In [1]: import numpy as np

In [2]: np.set_printoptions(precision=3, suppress=True, linewidth=200, floatmode="fixed")

In [3]: tidy = lambda a: np.round(a, 3) + 0

In [4]: M = np.loadtxt("mat.csv", delimiter=",")

In [5]: M
Out[5]: 
array([[-6.000, -3.000, -2.000,  1.000,  5.000],
       [-3.000,  2.000,  4.000, -6.000, -3.000],
       [-2.000,  4.000,  4.000,  0.000, -1.000],
       [ 1.000, -6.000,  0.000,  2.000, -6.000],
       [ 5.000, -3.000, -1.000, -6.000,  0.000]])

In [6]: # symmetric

In [7]: evals, evecs = np.linalg.eigh(M)

In [8]: x0 = np.array([-1, 1, -2, 0, -2])

In [9]: x0 @ M @ x0 / (x0 @ x0), tidy(evals[0]), tidy(evals[-1])
Out[9]: (np.float64(1.8), np.float64(-10.698), np.float64(10.446))

In [10]: x0 @ M @ x0
Out[10]: np.float64(18.0)

In [11]: np.abs(M).sum(axis=1).max(), tidy(np.abs(evals).max())
Out[11]: (np.float64(18.0), np.float64(10.698))

In [12]: M2 = np.array([[1, -3], [-3, 0], [2, 0], [3, -3], [-2, -3]])

In [13]: np.linalg.matrix_rank(np.vstack([M, M2.T]))
Out[13]: np.int64(5)

In [14]: np.einsum("ij,ij->i", M, M)
Out[14]: array([75.000, 74.000, 37.000, 77.000, 71.000])

In [15]: np.einsum("ik,kj->ji", M, M2)
Out[15]: 
array([[ -8.000, -13.000,  -4.000,  37.000,  -6.000],
       [  0.000,  36.000,   9.000,   9.000,   3.000]])

In [16]: np.einsum("ij->j", M)
Out[16]: array([-5.000, -6.000,  5.000, -9.000, -5.000])

In [17]: np.linalg.matrix_rank(M @ M2)
Out[17]: np.int64(2)

In [18]: np.vstack([M, M2.T]).shape
Out[18]: (7, 5)

In [19]: u = np.array([-2, 5, 0, -3, 2])

In [20]: M2 = M + np.outer(u, np.eye(5)[4])

In [21]: tidy(np.linalg.det(M2) / np.linalg.det(M)), tidy(1 + np.linalg.solve(M, u)[4])
Out[21]: (np.float64(0.376), np.float64(0.376))

In [22]: np.linalg.matrix_rank(M2 - M)
Out[22]: np.int64(1)

In [23]: np.linalg.matrix_rank(np.linalg.inv(M2) - np.linalg.inv(M), tol=1e-8)
Out[23]: np.int64(1)

In [24]: M2
Out[24]: 
array([[-6.000, -3.000, -2.000,  1.000,  3.000],
       [-3.000,  2.000,  4.000, -6.000,  2.000],
       [-2.000,  4.000,  4.000,  0.000, -1.000],
       [ 1.000, -6.000,  0.000,  2.000, -9.000],
       [ 5.000, -3.000, -1.000, -6.000,  2.000]])

In [25]: O, R = np.linalg.qr(M)

In [26]: tidy(abs(R[0, 0])), tidy(np.linalg.norm(M[:, 0]))
Out[26]: (np.float64(8.66), np.float64(8.66))

In [27]: O.shape, R.shape
Out[27]: ((5, 5), (5, 5))

In [28]: tidy(O @ R)
Out[28]: 
array([[-6.000, -3.000, -2.000,  1.000,  5.000],
       [-3.000,  2.000,  4.000, -6.000, -3.000],
       [-2.000,  4.000,  4.000,  0.000, -1.000],
       [ 1.000, -6.000,  0.000,  2.000, -6.000],
       [ 5.000, -3.000, -1.000, -6.000,  0.000]])

In [29]: tidy(np.trace(O @ O.T))
Out[29]: np.float64(5.0)

In [30]: rng = np.random.default_rng(2682)

In [31]: mat = np.eye(5, dtype=int)[rng.permutation(5)]

In [32]: mat
Out[32]: 
array([[1, 0, 0, 0, 0],
       [0, 0, 0, 0, 1],
       [0, 0, 1, 0, 0],
       [0, 0, 0, 1, 0],
       [0, 1, 0, 0, 0]])

In [33]: mat @ mat.T
Out[33]: 
array([[1, 0, 0, 0, 0],
       [0, 1, 0, 0, 0],
       [0, 0, 1, 0, 0],
       [0, 0, 0, 1, 0],
       [0, 0, 0, 0, 1]])

In [34]: tidy(np.linalg.pinv(mat))
Out[34]: 
array([[1.000, 0.000, 0.000, 0.000, 0.000],
       [0.000, 0.000, 0.000, 0.000, 1.000],
       [0.000, 0.000, 1.000, 0.000, 0.000],
       [0.000, 0.000, 0.000, 1.000, 0.000],
       [0.000, 1.000, 0.000, 0.000, 0.000]])

In [35]: mat.T @ mat
Out[35]: 
array([[1, 0, 0, 0, 0],
       [0, 1, 0, 0, 0],
       [0, 0, 1, 0, 0],
       [0, 0, 0, 1, 0],
       [0, 0, 0, 0, 1]])

In [36]: tidy(np.linalg.norm(mat, axis=0))
Out[36]: array([1.000, 1.000, 1.000, 1.000, 1.000])

In [37]: Uu, sv, vt = np.linalg.svd(mat, full_matrices=False)

In [38]: np.allclose(Uu * sv @ vt, mat)
Out[38]: True

In [39]: Uu.shape, sv.shape, vt.shape
Out[39]: ((5, 5), (5,), (5, 5))

In [40]: vt @ vt.T
Out[40]: 
array([[1.000, 0.000, 0.000, 0.000, 0.000],
       [0.000, 1.000, 0.000, 0.000, 0.000],
       [0.000, 0.000, 1.000, 0.000, 0.000],
       [0.000, 0.000, 0.000, 1.000, 0.000],
       [0.000, 0.000, 0.000, 0.000, 1.000]])

In [41]: Uu.T @ Uu
Out[41]: 
array([[1.000, 0.000, 0.000, 0.000, 0.000],
       [0.000, 1.000, 0.000, 0.000, 0.000],
       [0.000, 0.000, 1.000, 0.000, 0.000],
       [0.000, 0.000, 0.000, 1.000, 0.000],
       [0.000, 0.000, 0.000, 0.000, 1.000]])

In [42]: (sv > 1e-8).sum()
Out[42]: np.int64(5)

In [43]: Uu.T @ mat @ vt.T
Out[43]: 
array([[1.000, 0.000, 0.000, 0.000, 0.000],
       [0.000, 1.000, 0.000, 0.000, 0.000],
       [0.000, 0.000, 1.000, 0.000, 0.000],
       [0.000, 0.000, 0.000, 1.000, 0.000],
       [0.000, 0.000, 0.000, 0.000, 1.000]])
